$ python3 -q
>>> import numpy as np
>>> import numpy.linalg as la
>>> np.set_printoptions(precision=2, suppress=True, linewidth=160)
>>> A = np.array([[1.0, 0.0], [0.0, 2.0]])
>>> t = np.radians(90)
>>> R = np.eye(2)
>>> R[1, 1] = R[0, 0] = np.cos(t)
>>> R[1, 0], R[0, 1] = -np.sin(t), np.sin(t)
>>> R.round(2) + 0
array([[ 0.,  1.],
       [-1.,  0.]])
>>> B = A @ R.T
>>> np.allclose(la.norm(A, axis=1), la.norm(B, axis=1))
True
>>> m1 = np.load("case5.npy")
>>> m1
array([[ 0.26, -0.43, -0.09],
       [-0.43,  0.71,  0.14],
       [-0.09,  0.14,  0.03]])
>>> round(la.norm(m1, 2) / la.norm(m1), 2)
np.float64(1.0)
>>> la.cond(m1) > 100
np.True_
>>> [round(float(x), 2) for x in la.svd(m1, compute_uv=False)[:3]]
[1.0, 0.0, 0.0]
>>> np.argsort(-la.norm(m1, axis=0).round(6), kind="stable")[:3]
array([1, 0, 2])
>>> vals, evecs = la.eigh(m1)
>>> x0 = np.array([-3, 0, 5])
>>> x0 @ m1 @ x0
np.float64(5.6)
>>> np.round(la.eigvalsh(m1[1:, 1:]), 2) + 0
array([0.  , 0.74])
>>> U, sig, vt = la.svd(m1)
>>> np.argmax(sig[:-1] / (sig[1:] + 1e-6)) + 1
np.int64(1)
>>> B = U[:, :1] @ np.diag(sig[:1]) @ vt[:1]
>>> la.matrix_rank(B)
np.int64(1)
>>> la.matrix_rank(m1, rtol=0.05)
np.int64(1)
>>> B
array([[ 0.26, -0.43, -0.09],
       [-0.43,  0.71,  0.14],
       [-0.09,  0.14,  0.03]])
>>> O, _ = la.qr(np.array([[0.0], [2.0], [-0.7], [0.6]]))
>>> M = O @ O.T
>>> M
array([[ 0.  ,  0.  ,  0.  ,  0.  ],
       [ 0.  ,  0.82, -0.29,  0.25],
       [ 0.  , -0.29,  0.1 , -0.09],
       [ 0.  ,  0.25, -0.09,  0.07]])
>>> np.round(la.det(M.T), 2)
np.float64(0.0)
>>> np.round(la.eigvals(M).sum().real, 2)
np.float64(1.0)
>>> round(np.trace(la.pinv(M) @ M), 2)
np.float64(1.0)
>>> vals, evecs = la.eigh(M)
>>> evecs @ np.diag(vals) @ evecs.T
array([[ 0.  ,  0.  ,  0.  ,  0.  ],
       [ 0.  ,  0.82, -0.29,  0.25],
       [ 0.  , -0.29,  0.1 , -0.09],
       [ 0.  ,  0.25, -0.09,  0.07]])
>>> np.round(la.eigvalsh(M @ M), 2) + 0
array([0., 0., 0., 1.])
>>> la.eigvalsh(M + -3 * np.eye(4))
array([-3., -3., -3., -2.])
